% ipython --no-banner

In [1]: import numpy as np

In [2]: from numpy import linalg as LA

In [3]: np.set_printoptions(suppress=True, linewidth=200)

In [4]: def rnd(a):
   ...:     return np.round(a, 1) + 0
   ...: 

In [5]: J = np.load("case12.npy")

In [6]: J
Out[6]: 
array([[ 2,  0,  2,  1],
       [ 3,  0,  2,  3],
       [ 5,  1,  2,  4],
       [ 5,  1,  2,  4],
       [ 5,  3,  3,  4],
       [ 5,  3,  4,  6],
       [ 5,  4,  6,  8],
       [ 6,  5,  7, 10],
       [ 8,  6,  8, 10],
       [ 9,  7, 10, 11],
       [11,  8, 12, 11],
       [13,  9, 14, 12]])

In [7]: Xc = J - J.mean(axis=0)

In [8]: V = LA.svd(Xc)[2][:1]

In [9]: out = Xc - Xc @ V.T @ V

In [10]: LA.norm(out, axis=1).round(6).argmax()
Out[10]: np.int64(7)

In [11]: rnd(out.std(axis=0))
Out[11]: array([0.9, 0.4, 0.6, 0.9])

In [12]: rnd(np.cov(Xc @ V.T, rowvar=False))
Out[12]: np.float64(50.1)

In [13]: K = np.load("sample17.npy")

In [14]: K
Out[14]: 
array([[2, 1, 1, 2],
       [1, 0, 0, 1],
       [1, 0, 0, 1],
       [4, 3, 3, 4],
       [3, 2, 2, 3]])

In [15]: np.allclose(K[:-1].T @ LA.lstsq(K[:-1].T, K[-1])[0], K[-1])
Out[15]: True

In [16]: np.abs(np.diag(LA.qr(K)[1])) > 1e-9
Out[16]: array([ True,  True, False, False])

In [17]: LA.inv(K)
LinAlgError: Last 2 dimensions of the array must be square


In [18]: LA.matrix_rank(K, rtol=0.1)
Out[18]: np.int64(2)

In [19]: rnd(LA.norm(K, 2) / LA.norm(K))
Out[19]: np.float64(1.0)

In [20]: [round(float(x), 1) for x in LA.svd(K, compute_uv=False)[:3]]
Out[20]: [9.4, 1.2, 0.0]

In [21]: t = np.radians(135)

In [22]: R = np.eye(4)

In [23]: R[2, 2] = R[0, 0] = np.cos(t)

In [24]: R[2, 0], R[0, 2] = -np.sin(t), np.sin(t)

In [25]: rnd(R)
Out[25]: 
array([[-0.7,  0. ,  0.7,  0. ],
       [ 0. ,  1. ,  0. ,  0. ],
       [-0.7,  0. , -0.7,  0. ],
       [ 0. ,  0. ,  0. ,  1. ]])

In [26]: out = K @ R.T

In [27]: rnd(LA.svd(K, compute_uv=False)), rnd(LA.svd(out, compute_uv=False))
Out[27]: (array([9.4, 1.2, 0. , 0. ]), array([9.4, 1.2, 0. , 0. ]))

In [28]: np.allclose(K @ K.T, out @ out.T)
Out[28]: True

In [29]: np.allclose(LA.norm(K, axis=1), LA.norm(out, axis=1))
Out[29]: True

In [30]: rnd(LA.det(R)), rnd(np.trace(R))
Out[30]: (np.float64(1.0), np.float64(0.6))

In [31]: rnd(out)
Out[31]: 
array([[-0.7,  1. , -2.1,  2. ],
       [-0.7,  0. , -0.7,  1. ],
       [-0.7,  0. , -0.7,  1. ],
       [-0.7,  3. , -4.9,  4. ],
       [-0.7,  2. , -3.5,  3. ]])

In [32]: Uu, sigma, Vh = LA.svd(K)

In [33]: np.argmax(sigma[:-1] / (sigma[1:] + 1e-6)) + 1
Out[33]: np.int64(2)

In [34]: rnd(sigma)
Out[34]: array([9.4, 1.2, 0. , 0. ])

In [35]: out = Uu[:, :2] @ np.diag(sigma[:2]) @ Vh[:2]

In [36]: LA.matrix_rank(K, rtol=0.05)
Out[36]: np.int64(2)

In [37]: rnd(np.abs(K - out).max())
Out[37]: np.float64(0.0)

In [38]: data = np.loadtxt("x.csv", delimiter=",")

In [39]: data
Out[39]: 
array([[4., 0., 3.],
       [0., 4., 0.],
       [3., 0., 4.]])

In [40]: L = LA.cholesky(data)

In [41]: rnd(np.diag(L) ** 2)
Out[41]: array([4. , 4. , 1.8])

In [42]: rnd(np.prod(np.diag(L)) ** 2), rnd(LA.det(data))
Out[42]: (np.float64(28.0), np.float64(28.0))

In [43]: data @ data
Out[43]: 
array([[25.,  0., 24.],
       [ 0., 16.,  0.],
       [24.,  0., 25.]])

In [44]: np.allclose(data @ data.T, data.T @ data)
Out[44]: True

In [45]: rnd(np.abs(LA.eigvals(data)).max())
Out[45]: np.float64(7.0)

In [46]: assert data == data.T
ValueError: The truth value of an array with more than one element is ambiguous. Use a.any() or a.all()


In [47]: rnd(LA.det(data))
Out[47]: np.float64(28.0)

In [48]: r0, r1 = data[0], data[2]

In [49]: r0 @ r1
Out[49]: np.float64(24.0)

In [50]: pr = (r0 @ r1) / (r0 @ r0) * r0

In [51]: rnd(LA.norm(r0 + r1) ** 2 + LA.norm(r0 - r1) ** 2)
Out[51]: np.float64(100.0)

In [52]: rnd(pr)
Out[52]: array([3.8, 0. , 2.9])

In [53]: np.outer(r0, r1)
Out[53]: 
array([[12.,  0., 16.],
       [ 0.,  0.,  0.],
       [ 9.,  0., 12.]])

In [54]: rnd((r1 - pr) @ r0)
Out[54]: np.float64(0.0)
